>>> import numpy as np
>>> np.set_printoptions(precision=2, suppress=True, linewidth=120)
>>> rnd = lambda a: np.round(a, 2) + 0
>>> arr = np.array([[6, 1, 6], [0, 4, 5], [7, 9, 3]])
>>> arr[-1] = arr[0] + -2 * arr[1]
>>> arr
array([[ 6,  1,  6],
       [ 0,  4,  5],
       [ 6, -7, -4]])
>>> rnd(np.linalg.norm(arr, 2) / np.linalg.norm(arr))
np.float64(0.78)
>>> Uu, sigma, VT = np.linalg.svd(arr)
>>> rnd(sigma)
array([11.43,  9.19,  0.  ])
>>> B = Uu[:, :2] @ np.diag(sigma[:2]) @ VT[:2]
>>> rnd(np.linalg.norm(arr - B) / np.linalg.norm(arr))
np.float64(0.0)
>>> rnd(np.linalg.norm(arr - B, 2)), rnd(sigma[2])
(np.float64(0.0), np.float64(0.0))
>>> np.linalg.matrix_rank(arr, rtol=0.05)
np.int64(2)
>>> rnd(B)
array([[ 6.,  1.,  6.],
       [ 0.,  4.,  5.],
       [ 6., -7., -4.]])
>>> np.linalg.matrix_rank(B)
np.int64(2)
>>> Uu, sigma, VT = np.linalg.svd(arr)
>>> vecs = VT[:(sigma > 1e-8).sum()]
>>> rng = np.random.default_rng(47738)
>>> x = arr[2] + 5 * arr[0] + rng.integers(2) * np.eye(3)[0]
>>> x
array([37., -2., 26.])
>>> rnd(np.diag(vecs.T @ vecs))
array([0.8 , 0.51, 0.69])
>>> np.allclose(vecs.T @ vecs @ x, x)
False
>>> rnd(vecs.T @ vecs)
array([[ 0.8 , -0.31,  0.25],
       [-0.31,  0.51,  0.39],
       [ 0.25,  0.39,  0.69]])
>>> np.abs(np.diag(np.linalg.qr(arr)[1])) > 1e-9
array([ True,  True, False])
>>> np.unique(arr.round(6), axis=0).shape
(3, 3)
>>> rnd(np.trace(np.linalg.pinv(arr) @ arr))
np.float64(2.0)
>>> rnd(arr @ np.linalg.pinv(arr) @ arr)
array([[ 6.,  1.,  6.],
       [ 0.,  4.,  5.],
       [ 6., -7., -4.]])
>>> hat = np.triu(np.array([[-3, -1, 3], [-4, 2, -3], [4, -1, 3]]), 1) + np.eye(3)
>>> B = hat @ arr @ np.linalg.inv(hat)
>>> hat @ arr - arr @ hat
array([[ 18., -19., -32.],
       [-18.,  21.,  24.],
       [  0.,   6., -39.]])
>>> np.trace(B), np.trace(arr)
(np.float64(6.0), np.int64(6))
>>> rnd(np.poly(B))
array([  1.,  -6., -17.,   0.])
>>> data = np.array([[1, 4, 1, -9, -2],
...     [6, -8, 2, -1, -6],
...     [-5, -7, -2, 3, -2],
...     [-6, -9, -6, -7, 2]])
>>> data
array([[ 1,  4,  1, -9, -2],
       [ 6, -8,  2, -1, -6],
       [-5, -7, -2,  3, -2],
       [-6, -9, -6, -7,  2]])
>>> Uu, sigma, VT = np.linalg.svd(data, full_matrices=False)
>>> (sigma > 1e-8).sum()
np.int64(4)
>>> Uu.shape, sigma.shape, VT.shape
((4, 4), (4,), (4, 5))
>>> rnd(sigma / sigma[0])
array([1.  , 0.75, 0.7 , 0.21])
>>> rnd(np.cumsum(sigma ** 2) / np.sum(sigma ** 2))
array([0.48, 0.74, 0.98, 1.  ])
>>> np.allclose(Uu * sigma @ VT, data)
True
>>> B = data / np.linalg.norm(data, axis=1, keepdims=True)
>>> cov = B @ B.T
>>> rnd(np.linalg.norm(B, axis=1))
array([1., 1., 1., 1.])
>>> theta = np.radians(72)
>>> R = np.eye(5)
>>> R[3, 3] = R[0, 0] = np.cos(theta)
>>> R[3, 0], R[0, 3] = -np.sin(theta), np.sin(theta)
>>> rnd(R)
array([[ 0.31,  0.  ,  0.  ,  0.95,  0.  ],
       [ 0.  ,  1.  ,  0.  ,  0.  ,  0.  ],
       [ 0.  ,  0.  ,  1.  ,  0.  ,  0.  ],
       [-0.95,  0.  ,  0.  ,  0.31,  0.  ],
       [ 0.  ,  0.  ,  0.  ,  0.  ,  1.  ]])
>>> B = data @ R.T
>>> np.allclose(data @ data.T, B @ B.T)
True
>>> rnd(B)
array([[-8.25,  4.  ,  1.  , -3.73, -2.  ],
       [ 0.9 , -8.  ,  2.  , -6.02, -6.  ],
       [ 1.31, -7.  , -2.  ,  5.68, -2.  ],
       [-8.51, -9.  , -6.  ,  3.54,  2.  ]])
